In [1]: import numpy as np

In [2]: from numpy import linalg as LA

In [3]: np.set_printoptions(precision=1, suppress=True, linewidth=120)

In [4]: m1 = np.load("layer14.npy")

In [5]: m1
Out[5]: 
array([[-2,  3, -5,  3,  4,  4, -2,  3,  1,  2, -1, -5, -5,  0, -5],
       [-5, -2,  3, -5,  3,  4,  4, -2,  3,  1,  2, -1, -5, -5,  0],
       [ 0, -5, -2,  3, -5,  3,  4,  4, -2,  3,  1,  2, -1, -5, -5],
       [-5,  0, -5, -2,  3, -5,  3,  4,  4, -2,  3,  1,  2, -1, -5],
       [-5, -5,  0, -5, -2,  3, -5,  3,  4,  4, -2,  3,  1,  2, -1],
       [-1, -5, -5,  0, -5, -2,  3, -5,  3,  4,  4, -2,  3,  1,  2],
       [ 2, -1, -5, -5,  0, -5, -2,  3, -5,  3,  4,  4, -2,  3,  1],
       [ 1,  2, -1, -5, -5,  0, -5, -2,  3, -5,  3,  4,  4, -2,  3],
       [ 3,  1,  2, -1, -5, -5,  0, -5, -2,  3, -5,  3,  4,  4, -2],
       [-2,  3,  1,  2, -1, -5, -5,  0, -5, -2,  3, -5,  3,  4,  4],
       [ 4, -2,  3,  1,  2, -1, -5, -5,  0, -5, -2,  3, -5,  3,  4],
       [ 4,  4, -2,  3,  1,  2, -1, -5, -5,  0, -5, -2,  3, -5,  3],
       [ 3,  4,  4, -2,  3,  1,  2, -1, -5, -5,  0, -5, -2,  3, -5],
       [-5,  3,  4,  4, -2,  3,  1,  2, -1, -5, -5,  0, -5, -2,  3],
       [ 3, -5,  3,  4,  4, -2,  3,  1,  2, -1, -5, -5,  0, -5, -2]])

In [6]: cov = m1.T @ m1

In [7]: np.diag(cov)
Out[7]: array([173, 173, 173, 173, 173, 173, 173, 173, 173, 173, 173, 173, 173, 173, 173])

In [8]: (m1 @ m1.T).shape
Out[8]: (15, 15)

In [9]: np.trace(cov), (m1 ** 2).sum()
Out[9]: (np.int64(2595), np.int64(2595))

In [10]: LA.matrix_rank(cov)
Out[10]: np.int64(15)

In [11]: A2 = np.array([[-2, -3, -3, -2], [1, -2, 2, 3], [-3, -1, -2, -2], [1, -1, 0, 2]])

In [12]: C = np.array([[-3, -2, 0], [3, 2, 0], [-2, 1, 0]])

In [13]: X = np.block([[A2, np.array([[1, 1, -1], [1, 0, -2], [-1, -2, 1], [-2, 2, 0]])], [np.zeros((3, 4)), C]])

In [14]: X
Out[14]: 
array([[-2., -3., -3., -2.,  1.,  1., -1.],
       [ 1., -2.,  2.,  3.,  1.,  0., -2.],
       [-3., -1., -2., -2., -1., -2.,  1.],
       [ 1., -1.,  0.,  2., -2.,  2.,  0.],
       [ 0.,  0.,  0.,  0., -3., -2.,  0.],
       [ 0.,  0.,  0.,  0.,  3.,  2.,  0.],
       [ 0.,  0.,  0.,  0., -2.,  1.,  0.]])

In [15]: # rank 6

In [16]: LA.inv(X)
LinAlgError: Singular matrix


In [17]: print(LA.lstsq(X[:-1].T, X[-1])[2])
5

In [18]: print(np.unique(X.round(6), axis=0).shape)
(7, 7)

In [19]: np.abs(np.diag(LA.qr(X)[1])) > 1e-9
Out[19]: array([ True,  True,  True,  True,  True,  True, False])
